$ python -q
>>> import numpy as np
>>> np.set_printoptions(precision=2, suppress=True, linewidth=100)
>>> data = np.load("out11.npy")
>>> data
array([[ 1.  ,  0.  ,  0.  ,  0.  ,  0.  ],
       [ 0.  ,  1.  ,  0.  ,  0.  ,  0.  ],
       [ 0.  ,  0.  ,  0.5 ,  0.  , -0.87],
       [ 0.  ,  0.  ,  0.  ,  1.  ,  0.  ],
       [ 0.  ,  0.  ,  0.87,  0.  ,  0.5 ]])
>>> x0 = np.array([-9, -2, 8, 2, 1])
>>> [p for p in range(1, 25) if np.allclose(np.linalg.matrix_power(data, p), np.eye(5))]
[6, 12, 18, 24]
>>> data.T @ (data @ x0)
array([-9., -2.,  8.,  2.,  1.])
>>> np.abs(np.linalg.eigvals(data))
array([1., 1., 1., 1., 1.])
>>> 5 - np.linalg.matrix_rank(data - np.eye(5), tol=1e-8)
np.int64(3)
>>> np.round(np.linalg.norm(x0), 2), round(np.linalg.norm(data @ x0), 2)
(np.float64(12.41), np.float64(12.41))
>>> np.round(np.linalg.det(data), 2)
np.float64(1.0)
>>> hat = np.triu(np.array([[3, -2, -2, -2, -1],
...     [-1, 3, -3, -3, -1],
...     [0, 0, 2, -3, -1],
...     [2, 1, 2, -3, 3],
...     [2, -3, -2, 2, 1]]), 1) + np.eye(5)
>>> other = hat @ data @ np.linalg.inv(hat)
>>> hat @ data - data @ hat
array([[ 0.  ,  0.  ,  0.13,  0.  ,  2.23],
       [ 0.  ,  0.  ,  0.63,  0.  ,  3.1 ],
       [ 0.  ,  0.  , -0.87, -1.5 ,  0.  ],
       [ 0.  ,  0.  ,  2.6 ,  0.  , -1.5 ],
       [ 0.  ,  0.  ,  0.  ,  2.6 ,  0.87]])
>>> np.poly(other)
array([ 1., -4.,  7., -7.,  4., -1.])
>>> u = np.array([1, -7, -7, -6, 7])
>>> other = data + np.outer(u, np.eye(5)[2])
>>> np.linalg.matrix_rank(other - data)
np.int64(1)
>>> round(float(np.linalg.det(other) / np.linalg.det(data)), 2), round(1 + np.linalg.solve(data, u)[2], 2)
(3.56, np.float64(3.56))
>>> x0 = np.array([-2, -1, 0, -2, 0])
>>> y = data @ x0
>>> c, lr = np.zeros(5), 1 / np.linalg.norm(data, 2) ** 2
>>> for i in range(5):
...     c -= lr * data.T @ (data @ c - y)
...     if i % 1 == 0: print(i, round(np.linalg.norm(data @ c - y), 2))
... 
0 0.0
1 0.0
2 0.0
3 0.0
4 0.0
>>> round(np.linalg.cond(data), 2)
np.float64(1.0)
>>> c
array([-2., -1.,  0., -2.,  0.])
>>> q, V = np.linalg.qr(data[:, :2])[0], np.linalg.qr(data[:, 2:])[0]
>>> sigma = np.linalg.svd(q.T @ V, compute_uv=False)
>>> np.degrees(np.arccos(sigma.clip(0, 1)))
array([90., 90.])
>>> np.round(np.linalg.norm(q @ q.T - V @ V.T, 2), 2)
np.float64(1.0)
>>> (sigma > 0.9).sum()
np.int64(0)
>>> sigma.round(2) + 0
array([0., 0.])
>>> E = np.load("a.npy")
>>> E
array([[ 4,  4,  4,  4,  4,  4,  4],
       [ 4,  8,  8,  8,  8,  8,  8],
       [ 4,  8, 12, 12, 12, 12, 12],
       [ 4,  8, 12, 16, 16, 16, 16],
       [ 4,  8, 12, 16, 20, 20, 20],
       [ 4,  8, 12, 16, 20, 24, 24],
       [ 4,  8, 12, 16, 20, 24, 28]])
>>> # symmetric, so the eigenvalues are real
>>> evals, V = np.linalg.eigh(E)
>>> np.linalg.eigvalsh(E + -1 * np.eye(7))
array([ 0.05,  0.2 ,  0.53,  1.23,  3.  ,  9.47, 90.52])
>>> evals
array([ 1.05,  1.2 ,  1.53,  2.23,  4.  , 10.47, 91.52])
>>> evals.sum(), np.trace(E)
(np.float64(112.0), np.int64(112))
>>> np.round(V.T @ E @ V, 2) + 0
array([[ 1.05,  0.  ,  0.  ,  0.  ,  0.  ,  0.  ,  0.  ],
       [ 0.  ,  1.2 ,  0.  ,  0.  ,  0.  ,  0.  ,  0.  ],
       [ 0.  ,  0.  ,  1.53,  0.  ,  0.  ,  0.  ,  0.  ],
       [ 0.  ,  0.  ,  0.  ,  2.23,  0.  ,  0.  ,  0.  ],
       [ 0.  ,  0.  ,  0.  ,  0.  ,  4.  ,  0.  ,  0.  ],
       [ 0.  ,  0.  ,  0.  ,  0.  ,  0.  , 10.47,  0.  ],
       [ 0.  ,  0.  ,  0.  ,  0.  ,  0.  ,  0.  , 91.52]])
